>>> import numpy as np
>>> np.set_printoptions(precision=1, suppress=True, linewidth=200, floatmode="fixed")
>>> rnd = lambda a: np.round(a, 1) + 0
>>> data = np.load("test14.npy")
>>> print(data)
[[0 0 1 1 0 0 0 0 0 0 0 0 0 1 1 0]
 [0 0 0 0 0 0 1 0 0 0 0 0 0 0 0 0]
 [1 0 0 1 1 0 0 1 0 0 0 0 0 0 1 0]
 [1 0 1 0 0 0 0 0 0 1 0 0 0 0 0 0]
 [0 0 1 0 0 0 1 0 0 0 0 1 1 1 0 0]
 [0 0 0 0 0 0 0 0 0 0 0 0 0 0 0 0]
 [0 1 0 0 1 0 0 0 0 0 1 0 1 0 0 0]
 [0 0 1 0 0 0 0 0 0 0 0 0 0 0 0 0]
 [0 0 0 0 0 0 0 0 0 0 0 0 0 0 0 0]
 [0 0 0 1 0 0 0 0 0 0 0 0 0 0 0 1]
 [0 0 0 0 0 0 1 0 0 0 0 0 1 0 0 0]
 [0 0 0 0 1 0 0 0 0 0 0 0 1 0 0 0]
 [0 0 0 0 1 0 1 0 0 0 1 1 0 0 0 0]
 [1 0 0 0 1 0 0 0 0 0 0 0 0 0 0 0]
 [1 0 1 0 0 0 0 0 0 0 0 0 0 0 0 1]
 [0 0 0 0 0 0 0 0 0 1 0 0 0 0 1 0]]
>>> print(rnd(np.linalg.norm(data, 2) / np.linalg.norm(data)))
0.5
>>> print(np.argsort(-np.linalg.norm(data, axis=0).round(6), kind="stable")[:3])
[2 4 0]
>>> print(rnd(np.linalg.norm(data, "nuc")))
19.6
>>> print(rnd(np.linalg.norm(data[14], 1)), rnd(np.linalg.norm(data[14], np.inf)))
3.0 1.0
>>> print(rnd(np.linalg.norm(data, axis=1)))
[2.0 1.0 2.2 1.7 2.2 0.0 2.0 1.0 0.0 1.4 1.4 1.4 2.0 1.4 1.7 1.4]
>>> vals, V = np.linalg.eigh(data)
>>> x0 = np.array([-6, -6, 0, -4, -7, -2, 5, 2, 9, 3, -3, 1, 1, -5, 3, 9])
>>> print(np.abs(data).sum(axis=1).max(), rnd(np.abs(vals).max()))
5 3.4
>>> print(rnd(np.linalg.eigvalsh(data[1:, 1:])))
[-2.4 -1.7 -1.6 -1.5 -1.0 -0.2  0.0  0.0  0.0  0.4  0.6  0.8  1.2  2.1  3.2]
>>> blk = data.reshape(16, 2, -1)
>>> print(np.einsum("ihd,ihd->ih", blk, blk))
[[2 2]
 [1 0]
 [4 1]
 [2 1]
 [2 3]
 [0 0]
 [2 2]
 [1 0]
 [0 0]
 [1 1]
 [1 1]
 [1 1]
 [2 2]
 [2 0]
 [2 1]
 [0 2]]
>>> print(blk.sum(axis=1))
[[0 0 1 1 0 1 1 0]
 [0 0 0 0 0 0 1 0]
 [1 0 0 1 1 0 1 1]
 [1 1 1 0 0 0 0 0]
 [0 0 1 1 1 1 1 0]
 [0 0 0 0 0 0 0 0]
 [0 1 1 0 2 0 0 0]
 [0 0 1 0 0 0 0 0]
 [0 0 0 0 0 0 0 0]
 [0 0 0 1 0 0 0 1]
 [0 0 0 0 1 0 1 0]
 [0 0 0 0 2 0 0 0]
 [0 0 1 1 1 0 1 0]
 [1 0 0 0 1 0 0 0]
 [1 0 1 0 0 0 0 1]
 [0 1 0 0 0 0 1 0]]
>>> print(np.swapaxes(blk, 1, 2)[2])
[[1 0]
 [0 0]
 [0 0]
 [1 0]
 [1 0]
 [0 0]
 [0 1]
 [1 0]]
>>> C = np.array([[1, 0, 1, 2, 1, 2, 1, 3, 3, 3, 3, 3],
...     [3, 1, 3, 1, 3, 0, 2, 1, 1, 2, 0, 1]])
>>> A = np.repeat(C, 28 // 2, axis=0)
>>> rng = np.random.default_rng(905)
>>> A = A + 0.1 * rng.normal(size=A.shape)
>>> print(rnd(A))
[[ 0.9  0.1  1.0  2.0  1.0  2.0  0.9  3.1  3.1  2.8  3.0  3.0]
 [ 1.1 -0.1  0.9  1.9  1.1  2.0  1.0  3.0  3.0  3.2  2.9  2.9]
 [ 0.9 -0.1  0.9  2.0  0.9  1.9  1.2  3.1  3.0  3.0  3.1  3.1]
 [ 1.0 -0.1  0.9  2.0  1.2  2.0  0.9  3.1  3.0  3.2  3.0  3.2]
 [ 1.0 -0.1  1.2  2.1  0.9  2.0  0.9  2.9  2.9  2.9  3.1  2.9]
 [ 1.0  0.1  0.9  2.0  0.9  1.9  1.0  2.9  2.9  2.9  3.0  3.0]
 [ 0.8  0.1  0.9  2.0  1.2  2.1  0.8  3.0  2.9  3.0  3.1  2.9]
 [ 0.9  0.0  0.9  1.9  1.1  2.2  1.0  3.1  3.1  3.0  3.0  3.1]
 [ 0.9  0.0  0.9  1.9  0.9  1.9  1.1  3.0  3.0  3.2  3.2  3.0]
 [ 0.9  0.1  0.8  1.9  1.0  1.8  1.2  3.0  3.1  2.9  2.9  3.0]
 [ 0.9  0.0  1.1  1.8  0.9  2.0  0.9  2.9  3.1  2.9  3.1  3.1]
 [ 0.9  0.0  0.9  2.0  1.0  2.1  1.0  2.9  3.0  2.8  3.0  3.0]
 [ 1.1  0.1  1.0  1.8  0.9  2.0  1.2  3.1  2.9  3.0  2.9  3.0]
 [ 1.0  0.0  0.9  2.0  0.9  2.0  0.9  3.0  3.0  2.9  3.0  3.1]
 [ 3.0  1.0  3.0  1.0  3.0  0.0  2.2  1.1  1.1  2.0  0.0  1.0]
 [ 3.1  0.9  3.1  1.0  3.0 -0.2  2.1  0.9  1.1  2.1 -0.1  1.0]
 [ 3.0  1.1  2.9  1.1  3.0  0.0  1.8  0.9  0.8  1.9  0.1  0.9]
 [ 3.0  1.0  3.2  1.0  2.9 -0.1  2.0  1.1  1.0  1.9 -0.1  1.1]
 [ 3.1  1.0  2.9  0.9  3.1 -0.1  2.1  1.0  1.1  1.9  0.1  1.1]
 [ 3.0  1.1  3.0  1.1  3.0  0.0  1.9  1.1  1.0  2.0  0.2  1.2]
 [ 3.0  0.9  3.0  1.0  3.0  0.0  2.0  1.0  1.0  2.0  0.0  0.9]
 [ 2.9  0.8  3.1  1.1  3.0  0.0  1.9  1.1  1.0  1.9  0.1  0.9]
 [ 3.0  1.1  3.1  0.9  3.0  0.0  1.9  0.9  0.9  1.9  0.1  1.1]
 [ 3.0  0.9  2.9  1.1  3.0 -0.1  1.9  1.0  1.2  2.0 -0.1  1.1]
 [ 3.1  1.0  3.0  1.0  3.1  0.0  1.8  1.2  0.9  2.1 -0.1  1.0]
 [ 3.0  0.8  2.8  1.0  3.0 -0.1  2.1  1.1  1.1  2.3  0.0  0.9]
 [ 2.8  0.9  3.0  1.0  3.1  0.1  2.0  1.2  1.0  2.0  0.1  1.1]
 [ 3.0  1.2  3.1  1.1  3.0  0.0  2.0  0.9  1.2  1.8  0.0  0.8]]
>>> z = A[:, 10] > np.median(A[:, 10])
>>> f = A[z].mean(axis=0) - A[~z].mean(axis=0)
>>> print((((A - A.mean(axis=0)) @ f > 0) == z).mean())
1.0
>>> print(np.argsort(-np.abs(f).round(6), kind="stable"))
[10  2  0  4  5 11  7  8  9  6  1  3]
>>> print(z.astype(int))
[1 1 1 1 1 1 1 1 1 1 1 1 1 1 0 0 0 0 0 0 0 0 0 0 0 0 0 0]
>>> print(rnd(f))
[-2.0 -1.0 -2.1  0.9 -2.0  2.0 -1.0  2.0  2.0  1.0  3.0  2.0]
>>> O, V = np.linalg.qr(A[:, :1])[0], np.linalg.qr(A[:, 1:])[0]
>>> sigma = np.linalg.svd(O.T @ V, compute_uv=False)
>>> print(rnd(sigma))
[1.0]
>>> print(rnd(np.degrees(np.arccos(sigma.clip(0, 1)))))
[1.3]
>>> print((sigma > 0.9).sum())
1
>>> hat = A @ np.linalg.solve(A.T @ A, A.T)
>>> print(rnd(hat @ A[:, 8]))
[3.1 3.0 3.0 3.0 2.9 2.9 2.9 3.1 3.0 3.1 3.1 3.0 2.9 3.0 1.1 1.1 0.8 1.0 1.1 1.0 1.0 1.0 0.9 1.2 0.9 1.1 1.0 1.2]
>>> print(np.allclose(hat @ hat, hat))
True
>>> F = np.load("a.npy")
>>> print(F)
[[ 0.0  0.0  0.0  0.0  0.0  0.0 -1.0 -5.0  9.0  9.0  9.0 -8.0 -7.0 -3.0 -2.0]
 [ 0.0  0.0  0.0  0.0  0.0  0.0 -7.0 -2.0 -3.0 -6.0 -6.0 -9.0  5.0 -9.0  8.0]
 [ 0.0  0.0  0.0  0.0  0.0  0.0  8.0  3.0 -7.0  9.0  6.0  1.0 -3.0 -9.0  3.0]
 [ 0.0  0.0  0.0  0.0  0.0  0.0 -2.0 -4.0 -1.0 -9.0 -6.0  6.0 -7.0  1.0 -9.0]
 [ 0.0  0.0  0.0  0.0  0.0  0.0 -3.0 -5.0 -6.0 -6.0  8.0  6.0  7.0 -2.0 -8.0]
 [ 0.0  0.0  0.0  0.0  0.0  0.0 -5.0  0.0 -8.0  1.0 -7.0 -6.0  9.0  5.0  5.0]
 [-1.0 -7.0  8.0 -2.0 -3.0 -5.0  0.0  0.0  0.0  0.0  0.0  0.0  0.0  0.0  0.0]
 [-5.0 -2.0  3.0 -4.0 -5.0  0.0  0.0  0.0  0.0  0.0  0.0  0.0  0.0  0.0  0.0]
 [ 9.0 -3.0 -7.0 -1.0 -6.0 -8.0  0.0  0.0  0.0  0.0  0.0  0.0  0.0  0.0  0.0]
 [ 9.0 -6.0  9.0 -9.0 -6.0  1.0  0.0  0.0  0.0  0.0  0.0  0.0  0.0  0.0  0.0]
 [ 9.0 -6.0  6.0 -6.0  8.0 -7.0  0.0  0.0  0.0  0.0  0.0  0.0  0.0  0.0  0.0]
 [-8.0 -9.0  1.0  6.0  6.0 -6.0  0.0  0.0  0.0  0.0  0.0  0.0  0.0  0.0  0.0]
 [-7.0  5.0 -3.0 -7.0  7.0  9.0  0.0  0.0  0.0  0.0  0.0  0.0  0.0  0.0  0.0]
 [-3.0 -9.0 -9.0  1.0 -2.0  5.0  0.0  0.0  0.0  0.0  0.0  0.0  0.0  0.0  0.0]
 [-2.0  8.0  3.0 -9.0 -8.0  5.0  0.0  0.0  0.0  0.0  0.0  0.0  0.0  0.0  0.0]]
>>> print(np.linalg.matrix_rank(F, rtol=0.1))
12
>>> X = np.maximum(np.array([[3, -6, -4, 5],
...     [-7, -8, -4, -5],
...     [4, -2, 7, -5],
...     [4, 2, -7, -5],
...     [5, -7, -8, 9],
...     [5, -4, -5, 5],
...     [-4, -1, -4, -4],
...     [-3, 8, -8, 7],
...     [-6, -2, 2, 6],
...     [8, -8, -4, -4],
...     [-2, -9, 7, 4],
...     [6, 1, 3, 2],
...     [-8, 0, 5, -3],
...     [3, 4, -3, 5],
...     [-1, 4, -7, 8],
...     [0, -6, 9, -4],
...     [5, -4, 8, -6],
...     [3, -8, 5, -2],
...     [-1, -5, 3, -6],
...     [8, 8, 9, 6],
...     [4, -5, -6, 2],
...     [-7, -1, 3, 3],
...     [-6, -8, -5, 8],
...     [-4, -4, 1, -9]]) @ np.array([[0, 2, 0, 1, 0, 3, 3, 3],
...     [1, 1, 2, 2, 3, 3, 3, 2],
...     [3, 2, 3, 1, 3, 2, 3, 1],
...     [3, 0, 2, 0, 3, 0, 3, 1]]) + np.array([0, 1, 0, 2, 1, -1, -1, -1]), 0)
>>> print(X)
[[ 0  0  0  0  0  0  0  0]
 [ 0  0  0  0  0  0  0  0]
 [ 4 21  7  9  1 19 11  9]
 [ 0  0  0  3  0  3  0  3]
 [ 0  0  0  0  0  0  0  1]
 [ 0  0  0  0  0  0  2  6]
 [ 0  0  0  0  0  0  0  0]
 [ 5  0  6  7 22  0 11  5]
 [22  0 14  0 19  0  0  0]
 [ 0  1  0  0  0  0  0  0]
 [24  2 11  0  7  0  0  0]
 [16 20 15 13 19 26 35 24]
 [ 6  0  9  0  7  0  0  0]
 [10  5  9 10 19 14 26 18]
 [ 7  0  3  2 16  0 11  5]
 [ 9 13  7  0  0  0  0  0]
 [ 2 23  4  7  0 18  8  8]
 [ 1  9  0  0  0  0  0  0]
 [ 0  0  0  0  0  0  0  0]
 [53 43 55 35 70 65 92 54]
 [ 0  0  0  0  0  0  0  0]
 [17  0 13  0 16  0  0  0]
 [ 1  0  0  0  0  0  0  0]
 [ 0  0  0  0  0  0  0  0]]
>>> Ac = X - X.mean(axis=0)
>>> Uu, sigma, VT = np.linalg.svd(Ac, full_matrices=False)
>>> print(rnd(VT[0] * np.sign(VT[0, np.abs(VT[0]).argmax()])))
[0.3 0.3 0.3 0.2 0.4 0.4 0.5 0.3]
>>> print(rnd(Ac.mean(axis=0)))
[0.0 0.0 0.0 0.0 0.0 0.0 0.0 0.0]
>>> print(np.searchsorted(np.cumsum(sigma ** 2) / (sigma ** 2).sum(), 0.9) + 1)
2
>>> print(np.linalg.matrix_rank(Ac))
8
>>> print((np.sign(Uu[:, 0]) == np.sign(Uu[0, 0])).astype(int))
[1 1 0 1 1 1 1 0 0 1 1 0 1 0 1 1 0 1 1 0 1 1 1 1]
>>> print(np.abs(VT[0]).argmax())
6
>>> print(rnd((sigma ** 2).sum() ** 2 / (sigma ** 4).sum()))
1.2
>>> print(rnd(sigma ** 2 / (sigma ** 2).sum()))
[0.9 0.1 0.0 0.0 0.0 0.0 0.0 0.0]
